% python3 -q
>>> import numpy as np
>>> np.set_printoptions(precision=3, suppress=True, linewidth=100, legacy="1.25")
>>> X = np.loadtxt("layer12.csv", delimiter=",")
>>> X
array([[-1.483, -0.771,  1.462, -0.939,  6.98 ],
       [ 0.603,  3.85 , -4.791,  0.286, -7.404],
       [ 1.125,  3.206, -3.063,  0.855, -9.164],
       [-0.014, -0.994,  0.9  , -0.427,  2.546],
       [-1.521, -2.219,  3.15 , -0.744,  9.116],
       [ 0.994,  3.051, -4.397,  0.524, -8.178],
       [-2.232, -1.039,  1.701, -1.407, 10.141],
       [ 1.06 ,  0.02 , -0.79 ,  0.424, -4.339],
       [ 1.276,  2.525, -3.477,  1.005, -8.31 ],
       [ 1.483,  2.229, -2.816,  1.794, -9.795],
       [ 0.166,  1.588, -1.513,  0.071, -1.848],
       [-0.315, -3.521,  4.089,  0.197,  7.943],
       [ 0.707, -1.217,  0.768,  0.833, -1.828],
       [ 0.16 , -3.123,  3.031,  0.031,  4.493],
       [-0.941, -0.139,  0.   , -0.869,  3.949],
       [ 0.791,  0.187, -0.189,  0.946, -3.755],
       [-2.195, -2.497,  2.435, -1.162,  9.865],
       [-0.338,  1.162, -0.609, -0.673,  0.833],
       [-2.2  , -1.463,  2.665, -1.027, 10.451],
       [ 0.563,  1.438, -2.559,  0.921, -5.73 ],
       [-0.727, -1.208,  0.875, -0.704,  3.828],
       [ 1.41 ,  0.836, -1.902,  1.271, -6.946],
       [ 1.345, -0.364,  0.361,  0.916, -4.372],
       [ 0.315,  2.708, -3.706,  0.143, -4.324],
       [ 0.85 , -1.467,  1.253,  0.493, -1.502],
       [ 1.86 ,  1.706, -2.747,  1.323, -9.624],
       [ 0.999,  0.053, -0.177,  0.386, -4.197],
       [-1.602,  0.172, -0.177, -1.277,  4.176],
       [ 0.74 , -1.274,  0.874,  0.257, -0.799],
       [ 1.187,  1.978, -2.253,  0.498, -5.061],
       [ 0.682, -1.121,  1.135,  0.551, -1.616]])
>>> lab = X[:, 1] > np.median(X[:, 1])
>>> u = X[lab].mean(axis=0) - X[~lab].mean(axis=0)
>>> u
array([ 1.102,  3.179, -3.786,  0.762, -8.717])
>>> dist = np.linalg.norm(X[:, None] - X[None], axis=-1)
>>> dist.shape
(31, 31)
>>> (dist + 1e9 * np.eye(31)).round(6).argmin(axis=1)
array([ 4,  5,  8, 20, 16,  8, 18, 26,  2, 25, 15,  4, 30, 20, 27, 26, 18, 10,  6, 29, 14, 19, 26,
       29, 30,  9,  7, 14, 24, 19, 24])
>>> dist[:5, :5]
array([[ 0.   , 16.529, 17.52 ,  4.738,  3.09 ],
       [16.529,  0.   ,  2.664, 12.48 , 19.452],
       [17.52 ,  2.664,  0.   , 13.169, 20.292],
       [ 4.738, 12.48 , 13.169,  0.   ,  7.218],
       [ 3.09 , 19.452, 20.292,  7.218,  0.   ]])
>>> vec = np.array([0, 1, 0, 1, 1])
>>> y = X @ vec
>>> b, lr = np.zeros(5), 1 / np.linalg.norm(X, 2) ** 2
>>> for i in range(5):
...     b -= lr * X.T @ (X @ b - y)
...     if i % 1 == 0: print(i, round(np.linalg.norm(X @ b - y), 3))
... 
0 6.268
1 5.956
2 5.664
3 5.391
4 5.136
>>> np.round(np.linalg.cond(X), 3)
32.564
>>> out = np.array([[-6, 6], [0, -8], [5, 4], [-9, -6], [-4, 3]])
>>> np.linalg.matrix_rank(X @ out)
2
>>> np.vstack([X, out.T]).shape
(33, 5)
>>> sig = 10 * 0.7 ** np.arange(6)
>>> q, _ = np.linalg.qr(np.array([[-0.5, 0.7, -0.2, -1.1, -1.2, 0.4],
...     [0.3, -0.7, -1.2, 0.2, 1.2, -1.7],
...     [-0.4, 0.3, -1.2, 0.9, -0.1, -0.1],
...     [1.3, -0.2, -1.0, 1.7, -2.7, -1.6],
...     [1.0, 1.4, -0.1, 1.7, -0.1, 2.4],
...     [0.6, 0.1, -0.4, -0.9, -0.2, -1.0]]))
>>> rng = np.random.default_rng(7049)
>>> arr = rng.normal(size=(32, 6)) * sig @ q
>>> arr
array([[ -1.913,  -4.445,   6.059,   3.746,  -6.387,   6.179],
       [  1.184,   2.179,   8.568,   4.388,   1.462,   3.993],
       [  0.735,  -4.855,  -3.117,   3.909,  -3.881,   3.919],
       [ -1.282,  -0.659,  -6.426,   1.062,  -8.99 ,   1.557],
       [ -2.144,   4.683,   0.99 ,   6.864,  -6.652,   8.904],
       [  2.211,  -7.844,   0.134,   6.525, -13.483,   6.274],
       [ -0.658,   7.086,  -0.597,  -8.549,   6.021,  -6.729],
       [ -4.189,   5.631,  -9.778,  -4.203,   5.763,  -4.373],
       [ -0.964,   1.828,   3.765,   5.805,   0.117,  12.234],
       [ -1.556,   9.889, -10.973,  -0.034,   4.383,   3.428],
       [  0.068,  -5.505,  -5.431,   5.298, -10.234,   2.838],
       [ -3.497,   1.688,  -0.165,  -4.923,   2.356,  -6.686],
       [  1.001,   1.016,   0.477,   3.974,  -5.372,   8.311],
       [  3.474,  -2.137,   7.83 ,   4.31 ,   1.549,   1.485],
       [  4.542,  -2.743,   1.112,  11.863,  -4.56 ,  11.592],
       [  0.06 ,  -0.303,   1.954,   6.143,  -1.757,   9.315],
       [  6.685,  -7.504,  -1.152,  11.421,  -6.869,  10.917],
       [ -1.274,   6.261,   4.169,  -1.883,   6.532,  -1.446],
       [  4.612,  -3.499,  -2.291,   3.29 ,  -2.461,   2.17 ],
       [  6.925,  -3.524,   6.029,  -3.773,  -4.95 ,  -5.674],
       [  0.471, -12.84 ,  10.547,   4.225, -15.199,   9.789],
       [  1.671,  -8.874,   2.593,   9.406, -10.9  ,   9.005],
       [ -4.002,   1.847,   2.277,  -5.295,  -0.471,  -5.862],
       [ -4.563,  13.658, -12.877,  -0.003,   2.19 ,  -0.136],
       [  4.536,   0.044,   0.401,   0.693,   4.625,  -1.261],
       [  6.865, -11.934,   6.555,   7.694,  -5.133,  10.647],
       [  0.004,   7.69 ,   2.068,  -2.903,   9.96 ,  -0.064],
       [  6.361,  -6.505,   8.073,   5.455,  -0.024,  10.078],
       [  1.828,   2.106,  -4.979,   8.771,  -1.618,   8.23 ],
       [ -0.849,  -2.813,   3.344,   2.979,  -2.199,   4.7  ],
       [  0.405,  -2.117,  -5.161,  -2.822,   2.971,  -1.997],
       [  8.665,  -9.632,  -1.941,  -3.345,  -5.345, -10.74 ]])
>>> cen = (arr - arr.mean(axis=0)) / arr.std(axis=0)
>>> np.argwhere(np.abs(cen) > 2)
array([[ 6,  3],
       [ 9,  2],
       [20,  4],
       [23,  1],
       [23,  2],
       [26,  4],
       [31,  0],
       [31,  5]])
>>> cen.std(axis=0)
array([1., 1., 1., 1., 1., 1.])
>>> b = np.linalg.lstsq(np.delete(cen, 3, axis=1), cen[:, 3])[0]
>>> np.abs(b).argmax()
4
>>> b
array([ 0.234,  0.023, -0.124, -0.166,  0.834])
>>> round(float(1 - np.var(cen[:, 3] - np.delete(cen, 3, axis=1) @ b)), 3)
0.892
